$ ipython --no-banner

In [1]: import numpy as np

In [2]: from numpy import linalg as LA

In [3]: np.set_printoptions(precision=2, suppress=True, linewidth=120)

In [4]: X = np.array([[-15.8, -1.57, 5.7],
   ...:     [-9.33, 8.34, -9.22],
   ...:     [-12.46, -1.52, 3.62],
   ...:     [-14.32, -2.12, 6.48],
   ...:     [5.84, 2.36, 13.36],
   ...:     [3.9, 2.07, 14.53],
   ...:     [3.27, 3.85, 11.26],
   ...:     [-10.25, 8.25, -8.44],
   ...:     [-12.88, -2.9, 6.59],
   ...:     [-8.43, 6.64, -8.8],
   ...:     [-11.91, -2.0, 5.62],
   ...:     [3.51, 4.25, 13.99],
   ...:     [-9.09, 8.87, -10.13],
   ...:     [-13.42, -2.13, 5.84],
   ...:     [-8.52, 7.92, -8.85],
   ...:     [4.19, 2.65, 12.44],
   ...:     [-11.19, -3.6, 4.88]])

In [5]: Ac = X - X.mean(axis=0)

In [6]: V = LA.svd(Ac)[2][:2]

In [7]: out = Ac - Ac @ V.T @ V

In [8]: out.std(axis=0)
Out[8]: array([0.42, 0.78, 0.43])

In [9]: round(float(LA.norm(out) / LA.norm(Ac)), 2)
Out[9]: 0.08

In [10]: lab = X[:, 2] > np.median(X[:, 2])

In [11]: r0 = X[lab].mean(axis=0) - X[~lab].mean(axis=0)

In [12]: print(np.argsort(-np.abs(r0).round(6), kind="stable"))
[2 0 1]

In [13]: gram = np.cov(X, rowvar=False)

In [14]: print(LA.eigvalsh(gram)[::-1])
[109.77  48.36   1.03]

In [15]: np.argsort(-X.std(axis=0).round(6), kind="stable")
Out[15]: array([2, 0, 1])

In [16]: np.median(X, axis=0)
Out[16]: array([-9.33,  2.36,  5.7 ])

In [17]: round(float(np.corrcoef(X[:, 0], X[:, 1])[0, 1]), 2)
Out[17]: 0.31

In [18]: X.std(axis=0)
Out[18]: array([7.39, 4.34, 8.74])

In [19]: d = LA.norm(X[:, None] - X[None], axis=-1)

In [20]: d[14].round(6).argsort(kind="stable")[:4]
Out[20]: array([14,  1,  9, 12])

In [21]: d.mean(axis=1).argmax()
Out[21]: np.int64(4)

In [22]: LA.matrix_rank(d ** 2)
Out[22]: np.int64(5)

In [23]: (d + 1e9 * np.eye(17)).round(6).argmin(axis=1)
Out[23]: array([ 3, 14, 10, 13, 15, 15, 15,  1, 13, 14, 13,  5,  1,  3,  1,  4, 10])

In [24]: q, V = LA.qr(X[:, :1])[0], LA.qr(X[:, 1:])[0]

In [25]: sv = LA.svd(q.T @ V, compute_uv=False)

In [26]: np.round(LA.norm(q @ q.T - V @ V.T, 2), 2)
Out[26]: np.float64(1.0)

In [27]: sv
Out[27]: array([0.14])
